% ipython --no-banner

In [1]: import numpy as np

In [2]: from numpy import linalg as LA

In [3]: np.set_printoptions(precision=2, suppress=True, linewidth=200)

In [4]: def tidy(a):
   ...:     return np.round(a, 2) + 0
   ...: 

In [5]: m1 = np.loadtxt("run3.csv", delimiter=",")

In [6]: tidy(m1)
Out[6]: 
array([[0.18, 0.23, 0.31],
       [0.23, 0.3 , 0.39],
       [0.31, 0.39, 0.53]])

In [7]: def softmax(z):
   ...:     e = np.exp(z - z.max(axis=-1, keepdims=True))
   ...:     return e / e.sum(axis=-1, keepdims=True)
   ...: 

In [8]: tidy(softmax(m1[2]))
Out[8]: array([0.3 , 0.33, 0.37])

In [9]: softmax(m1).sum(axis=1)
Out[9]: array([1., 1., 1.])

In [10]: tidy(softmax(m1[2] + 4))
Out[10]: array([0.3 , 0.33, 0.37])

In [11]: scores = m1 @ m1.T / np.sqrt(3)

In [12]: tidy(softmax(scores + np.triu(np.full(scores.shape, -np.inf), 1)))
Out[12]: 
array([[1.  , 0.  , 0.  ],
       [0.49, 0.51, 0.  ],
       [0.31, 0.33, 0.36]])

In [13]: softmax(scores).round(6).argmax(axis=1)
Out[13]: array([2, 2, 2])

In [14]: tidy(softmax(scores)[2] @ m1)
Out[14]: array([0.24, 0.31, 0.41])

In [15]: data = np.load("w.npy")

In [16]: data
Out[16]: 
array([[-2.05,  2.05,  2.21],
       [ 4.01,  2.5 ,  2.33],
       [ 2.04,  1.17, -1.51],
       [ 0.06, -3.22,  0.21],
       [ 1.24,  2.  , -2.41],
       [-1.58, -2.7 , -0.18],
       [ 3.64, -0.64, -1.69],
       [ 1.42,  3.  ,  0.77],
       [ 1.9 , -0.77,  0.64],
       [-0.39,  4.66, -1.13],
       [-0.86,  0.09,  4.61],
       [ 2.33, -1.59,  1.42],
       [ 0.19, -3.07,  2.23],
       [ 1.41,  3.03,  0.96],
       [-0.54, -4.36,  1.09],
       [-0.89, -3.11, -0.1 ],
       [ 5.21, -1.1 , -0.13],
       [-0.08,  1.63,  5.48],
       [-1.79,  1.22,  1.13],
       [ 1.8 ,  2.83, -0.32],
       [-3.58,  2.71, -1.37]])

In [17]: Q, evecs = LA.qr(data[:, :1])[0], LA.qr(data[:, 1:])[0]

In [18]: s = LA.svd(Q.T @ evecs, compute_uv=False)

In [19]: (s > 0.9).sum()
Out[19]: np.int64(0)

In [20]: E = np.loadtxt("test9.csv", delimiter=",")

In [21]: E
Out[21]: 
array([[ 0.,  0.,  0., -1.],
       [ 0.,  0.,  0., -1.],
       [ 0.,  0.,  0.,  0.],
       [-1., -1.,  0.,  0.]])

In [22]: # rank 2

In [23]: ev, evecs = LA.eigh(E)

In [24]: x = np.array([0, 3, 0, 1])

In [25]: x @ E @ x
Out[25]: np.float64(-6.0)

In [26]: x @ E @ x / (x @ x), tidy(ev[0]), tidy(ev[-1])
Out[26]: (np.float64(-0.6), np.float64(-1.41), np.float64(1.41))

In [27]: tidy(evecs * np.maximum(ev, 0) @ evecs.T)
Out[27]: 
array([[ 0.35,  0.35,  0.  , -0.5 ],
       [ 0.35,  0.35,  0.  , -0.5 ],
       [ 0.  ,  0.  ,  0.  ,  0.  ],
       [-0.5 , -0.5 ,  0.  ,  0.71]])

In [28]: tidy(evecs * np.abs(ev) @ evecs.T)
Out[28]: 
array([[0.71, 0.71, 0.  , 0.  ],
       [0.71, 0.71, 0.  , 0.  ],
       [0.  , 0.  , 0.  , 0.  ],
       [0.  , 0.  , 0.  , 1.41]])

In [29]: (np.sign(evecs[:, -1].round(6)) == np.sign(evecs[0, -1].round(6))).astype(int)
Out[29]: array([1, 1, 0, 0])
